In [1]: import numpy as np

In [2]: np.set_printoptions(precision=2, suppress=True, linewidth=100, floatmode="fixed")

In [3]: rd = lambda a: np.round(a, 2) + 0

In [4]: A = np.load("block14.npy")

In [5]: print(A)
[[22 15 28 26 18]
 [15 26 23 24 19]
 [28 23 37 37 27]
 [26 24 37 67 57]
 [18 19 27 57 50]]

In [6]: rk = np.linalg.matrix_rank(A)

In [7]: print(rk)
4

In [8]: ns = np.linalg.svd(A)[2][rk:].T

In [9]: print(ns.shape)
(5, 1)

In [10]: print(rd(ns @ ns.T))
[[ 0.27  0.02 -0.16 -0.29  0.30]
 [ 0.02  0.00 -0.01 -0.02  0.03]
 [-0.16 -0.01  0.09  0.16 -0.17]
 [-0.29 -0.02  0.16  0.30 -0.32]
 [ 0.30  0.03 -0.17 -0.32  0.34]]

In [11]: print(rd(A @ ns))
[[0.00]
 [0.00]
 [0.00]
 [0.00]
 [0.00]]

In [12]: print([int(np.linalg.matrix_rank(np.delete(A, i, axis=0))) for i in range(5)])
[4, 4, 4, 4, 4]

In [13]: print(np.linalg.matrix_rank(A.T @ A), np.linalg.matrix_rank(A @ A.T))
4 4

In [14]: left, s, Vt = np.linalg.svd(A)

In [15]: vecs = Vt[:(s > 1e-8).sum()]

In [16]: rng = np.random.default_rng(338993)

In [17]: x = A[0] + -2 * A[4] + rng.integers(2) * np.eye(5)[4]

In [18]: print(x)
[-14.00 -23.00 -26.00 -88.00 -81.00]

In [19]: print(rd(np.linalg.norm(x - vecs.T @ vecs @ x)))
0.58

In [20]: print(np.linalg.matrix_rank(np.vstack([A, x])))
5

In [21]: M2 = A / np.sqrt((A ** 2).mean(axis=1, keepdims=True))

In [22]: print(np.linalg.matrix_rank(A - A.mean(axis=1, keepdims=True)))
4

In [23]: print(rd(np.linalg.norm(M2, axis=1)))
[2.24 2.24 2.24 2.24 2.24]

In [24]: arr = np.loadtxt("out7.csv", delimiter=",")

In [25]: print(arr)
[[ 0.00  0.00  0.00  0.00]
 [ 0.00 -3.00  0.00  0.00]
 [-3.00  0.00  0.00  0.00]
 [ 0.00  0.00 -2.00  0.00]]

In [26]: print([round(float(x), 2) for x in np.linalg.svd(arr, compute_uv=False)[:3]])
[3.0, 3.0, 2.0]

In [27]: E = np.array([[1, 0, 1, 0, 1, 0],
    ...:     [1, -2, 1, -2, 1, -2],
    ...:     [0, -1, 0, -1, 0, -1],
    ...:     [1, 0, 1, 0, 1, 0],
    ...:     [1, -2, 1, -2, 1, -2],
    ...:     [0, -1, 0, -1, 0, -1]])

In [28]: M2 = E / np.linalg.norm(E, axis=1, keepdims=True)

In [29]: C2 = M2 @ M2.T

In [30]: print((C2 - 2 * np.eye(6)).round(6).argmax(axis=1))
[3 4 5 0 1 2]

In [31]: print(rd(C2))
[[1.00 0.45 0.00 1.00 0.45 0.00]
 [0.45 1.00 0.89 0.45 1.00 0.89]
 [0.00 0.89 1.00 0.00 0.89 1.00]
 [1.00 0.45 0.00 1.00 0.45 0.00]
 [0.45 1.00 0.89 0.45 1.00 0.89]
 [0.00 0.89 1.00 0.00 0.89 1.00]]

In [32]: print(rd(np.linalg.norm(M2, axis=1)))
[1.00 1.00 1.00 1.00 1.00 1.00]

In [33]: print(np.degrees(np.arccos(np.clip(C2[5, 0], -1, 1))))
90.0

In [34]: print(np.argwhere(np.triu(np.abs(C2) > 0.95, 1)))
[[0 3]
 [1 4]
 [2 5]]

In [35]: print((np.abs(C2) > 0.9).astype(int))
[[1 0 0 1 0 0]
 [0 1 0 0 1 0]
 [0 0 1 0 0 1]
 [1 0 0 1 0 0]
 [0 1 0 0 1 0]
 [0 0 1 0 0 1]]

In [36]: print(np.allclose(E @ E.T, E.T @ E))
False

In [37]: print((E - E.T) / 2)
[[ 0.00 -0.50  0.50 -0.50  0.00  0.00]
 [ 0.50  0.00  1.00 -1.00  1.50 -0.50]
 [-0.50 -1.00  0.00 -1.00 -0.50 -0.50]
 [ 0.50  1.00  1.00  0.00  1.50  0.50]
 [ 0.00 -1.50  0.50 -1.50  0.00 -1.00]
 [ 0.00  0.50  0.50 -0.50  1.00  0.00]]

In [38]: print(E @ E)
[[ 2 -3  2 -3  2 -3]
 [-2  3 -2  3 -2  3]
 [-2  3 -2  3 -2  3]
 [ 2 -3  2 -3  2 -3]
 [-2  3 -2  3 -2  3]
 [-2  3 -2  3 -2  3]]

In [39]: print(np.linalg.matrix_power(E, 2))
[[ 2 -3  2 -3  2 -3]
 [-2  3 -2  3 -2  3]
 [-2  3 -2  3 -2  3]
 [ 2 -3  2 -3  2 -3]
 [-2  3 -2  3 -2  3]
 [-2  3 -2  3 -2  3]]

In [40]: x = np.array([3, -1, 9, 1, -6, 9])

In [41]: h1 = np.maximum(E @ x, 0)

In [42]: print(h1)
[6 0 0 6 0 0]

In [43]: print(rd(E @ np.linalg.pinv(E) @ E))
[[ 1.00  0.00  1.00  0.00  1.00  0.00]
 [ 1.00 -2.00  1.00 -2.00  1.00 -2.00]
 [ 0.00 -1.00  0.00 -1.00  0.00 -1.00]
 [ 1.00  0.00  1.00  0.00  1.00  0.00]
 [ 1.00 -2.00  1.00 -2.00  1.00 -2.00]
 [ 0.00 -1.00  0.00 -1.00  0.00 -1.00]]

In [44]: print(np.abs(np.diag(np.linalg.qr(E)[1])) > 1e-9)
[ True  True False False False False]

In [45]: print(np.unique(E.round(6), axis=0).shape)
(3, 6)

In [46]: print(np.diff(E, axis=0))
[[ 0 -2  0 -2  0 -2]
 [-1  1 -1  1 -1  1]
 [ 1  1  1  1  1  1]
 [ 0 -2  0 -2  0 -2]
 [-1  1 -1  1 -1  1]]

In [47]: print(rd(np.linalg.norm(E)))
6.48

In [48]: print(rd(np.linalg.svd(E, compute_uv=False)))
[6.00 2.45 0.00 0.00 0.00 0.00]

In [49]: print(E.sum(axis=0))
[ 4 -6  4 -6  4 -6]

In [50]: m1 = np.array([[0.0, 3.0, 0.0, -3.0, -1.0],
    ...:     [3.0, 0.0, 0.0, 0.0, 0.0],
    ...:     [0.0, 0.0, 0.0, 0.0, 0.0],
    ...:     [-3.0, 0.0, 0.0, 0.0, 0.0],
    ...:     [-1.0, 0.0, 0.0, 0.0, 0.0]])

In [51]: print(rd(np.linalg.eigvalsh(m1).min()))
-4.36

In [52]: print(np.all(np.linalg.eigvalsh(m1) > 0))
False

In [53]: w, vecs = np.linalg.eigh(m1)

In [54]: print((w > 1e-8).sum(), (w < -1e-8).sum())
1 1

In [55]: print(rd(w))
[-4.36  0.00  0.00  0.00  4.36]

In [56]: print(rd(np.linalg.eigvalsh(m1 + 4 * np.eye(5))))
[-0.36  4.00  4.00  4.00  8.36]

In [57]: print(rd(np.linalg.svd(m1, compute_uv=False)))
[4.36 4.36 0.00 0.00 0.00]

In [58]: print(w.sum(), np.trace(m1))
0.0 0.0

In [59]: print(rd(np.sort(np.linalg.eigvals(m1).real)))
[-4.36  0.00  0.00  0.00  4.36]

In [60]: K = np.load("test0.npy")

In [61]: print(K)
[[ 0.00 -0.10 -0.20  0.60  0.30]
 [ 2.10 -3.30  2.10  4.50  1.80]
 [-1.40 -0.10 -0.10  1.50 -0.50]
 [ 0.40 -0.40  0.40  1.20 -1.30]
 [-0.30  0.60 -1.00  1.10 -1.80]
 [ 0.00  3.30  1.20 -1.10  1.30]
 [-0.70 -0.70  2.20  1.90  1.10]
 [-2.20  2.50  0.20  0.20 -0.90]
 [-0.60 -0.10 -1.10  0.00 -0.50]
 [ 1.50  1.50 -2.30 -0.30 -0.50]
 [ 0.80 -1.20  1.30 -1.10  0.40]
 [ 0.40  0.10 -0.20 -2.10 -0.10]
 [-1.00  2.30 -0.10  1.20 -1.80]
 [-1.50  0.60 -0.70 -1.20 -1.40]
 [-0.20 -0.50  1.50 -0.80  2.00]
 [ 0.70 -1.00 -0.20  0.50  2.00]
 [-0.40 -0.50  1.10 -1.00 -0.20]
 [ 0.20  0.00  0.20  1.10 -1.30]
 [-1.30 -0.60  0.40 -1.10 -0.90]]

In [62]: cen = (K - K.mean(axis=0)) / K.std(axis=0)

In [63]: print(np.argwhere(np.abs(cen) > 2))
[[1 0]
 [1 1]
 [1 3]
 [5 1]
 [9 2]]

In [64]: print(rd(cen.std(axis=0)))
[1.00 1.00 1.00 1.00 1.00]

In [65]: b = np.linalg.lstsq(np.delete(cen, 3, axis=1), cen[:, 3])[0]

In [66]: print(np.abs(b).argmax())
1

In [67]: print(rd(1 - np.var(cen[:, 3] - np.delete(cen, 3, axis=1) @ b)))
0.22

In [68]: print(rd(b))
[ 0.23 -0.29  0.27 -0.27]

In [69]: W0 = np.load("case12.npy")

In [70]: print(W0)
[[ 2.24 -0.30  1.40  1.40 -1.10]
 [-4.19  0.10 -1.30  0.80  2.10]
 [ 1.59 -1.30  0.90  0.40 -0.80]
 [ 1.97  0.50 -0.70 -0.90 -1.00]
 [-5.18  0.20  1.30 -0.60  2.60]
 [-2.71  1.50  0.20  0.60  1.40]
 [-3.18 -0.40  0.60  1.10  1.60]
 [-0.87 -0.10 -0.90  0.70  0.40]
 [-2.42  1.70 -0.70 -0.50  1.20]
 [ 2.51  1.70 -0.60 -0.20 -1.30]
 [-0.20  0.00  2.50  0.70  0.10]
 [ 0.79 -0.90  0.50 -0.90 -0.40]
 [-3.76 -2.80 -0.60  0.90  1.90]
 [-3.17  1.20  1.60  0.30  1.60]
 [-2.96  1.40  0.90 -0.40  1.50]
 [ 0.08 -1.00 -2.40 -0.50  0.00]
 [-0.61 -0.20 -0.10 -0.20  0.30]
 [-2.12 -1.50  0.20  0.60  1.10]
 [-3.46 -2.70 -1.80 -1.00  1.70]
 [ 1.61  0.00 -0.50  2.50 -0.80]
 [ 1.06  0.40 -0.30  0.10 -0.50]
 [-0.97 -2.10  2.20 -1.30  0.50]
 [-1.86 -1.30  1.80 -0.30  0.90]
 [ 2.02  1.40 -1.20 -0.70 -1.00]]

In [71]: r0, v = W0[17], W0[15]

In [72]: print(rd(r0 @ r0))
8.35

In [73]: pr = (r0 @ v) / (r0 @ r0) * r0

In [74]: print(rd(pr))
[-0.14 -0.10  0.01  0.04  0.07]

In [75]: print(rd(np.linalg.norm(r0 + v) ** 2 + np.linalg.norm(r0 - v) ** 2))
30.74

In [76]: M = np.array([[0.0, 0.3, 1.2, -0.3, -1.4],
    ...:     [-0.1, 0.7, 1.2, 0.5, -0.4],
    ...:     [-0.1, 0.9, -0.3, 0.2, -0.1],
    ...:     [0.2, 0.9, 0.0, 0.4, 0.2],
    ...:     [-1.8, -0.2, -0.1, -0.3, 0.5]])

In [77]: M[0] = M[3] + 0.05 * rng.normal(size=5)

In [78]: print(rd(M))
[[ 0.17  0.85  0.10  0.34  0.11]
 [-0.10  0.70  1.20  0.50 -0.40]
 [-0.10  0.90 -0.30  0.20 -0.10]
 [ 0.20  0.90  0.00  0.40  0.20]
 [-1.80 -0.20 -0.10 -0.30  0.50]]

In [79]: labels = rng.permutation(5)

In [80]: print(labels)
[1 3 4 2 0]

In [81]: M2 = M[labels][:, labels]

In [82]: print(rd(M2))
[[ 0.70  0.50 -0.40  1.20 -0.10]
 [ 0.90  0.40  0.20  0.00  0.20]
 [-0.20 -0.30  0.50 -0.10 -1.80]
 [ 0.90  0.20 -0.10 -0.30 -0.10]
 [ 0.85  0.34  0.11  0.10  0.17]]

In [83]: print(rd(np.einsum("ij,ji->", M, M)))
3.7

In [84]: print(rd(np.linalg.det(2 * M)), rd(np.linalg.det(M)))
-1.68 -0.05

In [85]: print(rd(np.linalg.eigvals(M).sum().real))
1.47

In [86]: print(rd(np.kron(np.eye(2, dtype=int), M)))
[[ 0.17  0.85  0.10  0.34  0.11  0.00  0.00  0.00  0.00  0.00]
 [-0.10  0.70  1.20  0.50 -0.40  0.00  0.00  0.00  0.00  0.00]
 [-0.10  0.90 -0.30  0.20 -0.10  0.00  0.00  0.00  0.00  0.00]
 [ 0.20  0.90  0.00  0.40  0.20  0.00  0.00  0.00  0.00  0.00]
 [-1.80 -0.20 -0.10 -0.30  0.50  0.00  0.00  0.00  0.00  0.00]
 [ 0.00  0.00  0.00  0.00  0.00  0.17  0.85  0.10  0.34  0.11]
 [ 0.00  0.00  0.00  0.00  0.00 -0.10  0.70  1.20  0.50 -0.40]
 [ 0.00  0.00  0.00  0.00  0.00 -0.10  0.90 -0.30  0.20 -0.10]
 [ 0.00  0.00  0.00  0.00  0.00  0.20  0.90  0.00  0.40  0.20]
 [ 0.00  0.00  0.00  0.00  0.00 -1.80 -0.20 -0.10 -0.30  0.50]]

In [87]: print(rd(np.poly(M)))
[ 1.00 -1.47 -0.76  0.41 -0.93  0.05]

In [88]: print(rd(np.linalg.det(M.T)))
-0.05

In [89]: left, s, Vt = np.linalg.svd(M)

In [90]: print(np.argmax(s[:-1] / (s[1:] + 1e-6)) + 1)
4

In [91]: M2 = left[:, :4] @ np.diag(s[:4]) @ Vt[:4]

In [92]: print(rd(np.linalg.norm(M - M2) / np.linalg.norm(M)))
0.01

In [93]: print(np.linalg.matrix_rank(M, rtol=0.05))
4

In [94]: r0 = np.array([1, 2, 2, 1, 2])

In [95]: M2 = M + np.outer(r0, np.eye(5)[3])

In [96]: print(np.linalg.matrix_rank(np.linalg.inv(M2) - np.linalg.inv(M), tol=1e-8))
1

In [97]: print(rd(M2))
[[ 0.17  0.85  0.10  1.34  0.11]
 [-0.10  0.70  1.20  2.50 -0.40]
 [-0.10  0.90 -0.30  2.20 -0.10]
 [ 0.20  0.90  0.00  1.40  0.20]
 [-1.80 -0.20 -0.10  1.70  0.50]]

In [98]: print(round(np.log10(np.linalg.cond(M))))
2

In [99]: print(rd(np.abs(np.linalg.svd(M)[2][-1])))
[0.14 0.31 0.25 0.90 0.14]

In [100]: print(rd(np.linalg.norm(M, 2) / np.linalg.norm(M)))
0.71

In [101]: print([round(float(x), 2) for x in np.linalg.svd(M, compute_uv=False)[:3]])
[2.12, 1.69, 1.18]

In [102]: print(np.argsort(-np.linalg.norm(M, axis=0).round(6), kind="stable")[:3])
[0 1 2]

In [103]: print(np.linalg.matrix_rank(M, rtol=0.1))
4

In [104]: data = np.loadtxt("m.csv", delimiter=",")

In [105]: print(rd(data))
[[  4.37 -35.97  -7.96  -8.89]
 [  0.47 -18.89  -7.17  -5.37]
 [  0.43 -18.71  -7.16  -5.33]
 [ -0.64 -11.61  -6.27  -3.60]
 [ -0.99  -6.85  -5.25  -2.26]
 [ -0.66  -2.14  -3.25  -0.66]
 [ -0.16  -0.62  -1.70  -0.04]
 [  0.01  -0.28  -0.98   0.07]
 [  0.03  -0.22  -0.81   0.08]
 [ -0.73   0.38   0.94  -0.51]
 [ -0.94   0.49   1.05  -0.63]
 [ -0.95   0.49   1.05  -0.64]
 [ -2.87   1.57   1.45  -1.60]
 [ -3.25   1.81   1.47  -1.77]
 [ -5.22   3.14   1.43  -2.60]
 [-26.30  21.70  -2.72  -9.18]
 [-26.36  21.76  -2.73  -9.19]
 [-30.47  25.84  -3.78 -10.26]]

In [106]: rk = np.linalg.matrix_rank(data)

In [107]: print(rk)
3

In [108]: ns = np.linalg.svd(data)[2][rk:].T

In [109]: print([int(np.linalg.matrix_rank(data[:, :j + 1])) for j in range(4)])
[1, 2, 3, 3]

In [110]: print(np.allclose(data @ ns, 0))
True

In [111]: print(ns.shape)
(4, 1)

In [112]: print([int(np.linalg.matrix_rank(data[:i])) for i in range(1, len(data) + 1)])
[1, 2, 3, 3, 3, 3, 3, 3, 3, 3, 3, 3, 3, 3, 3, 3, 3, 3]

In [113]: print(rd(ns[:, 0] / ns[np.abs(ns[:, 0]).round(6).argmax(), 0]))
[-0.67 -0.37  0.17  1.00]

In [114]: left, s, Vt = np.linalg.svd(data)

In [115]: vecs = Vt[:(s > 1e-8).sum()]

In [116]: x = data[14] + 2 * data[8] + rng.integers(2) * np.eye(4)[3]

In [117]: print(rd(x))
[-5.16  2.70 -0.19 -1.43]

In [118]: print(rd(np.diag(vecs.T @ vecs)))
[0.72 0.92 0.98 0.38]

In [119]: print(np.linalg.matrix_rank(np.vstack([data, x])))
4
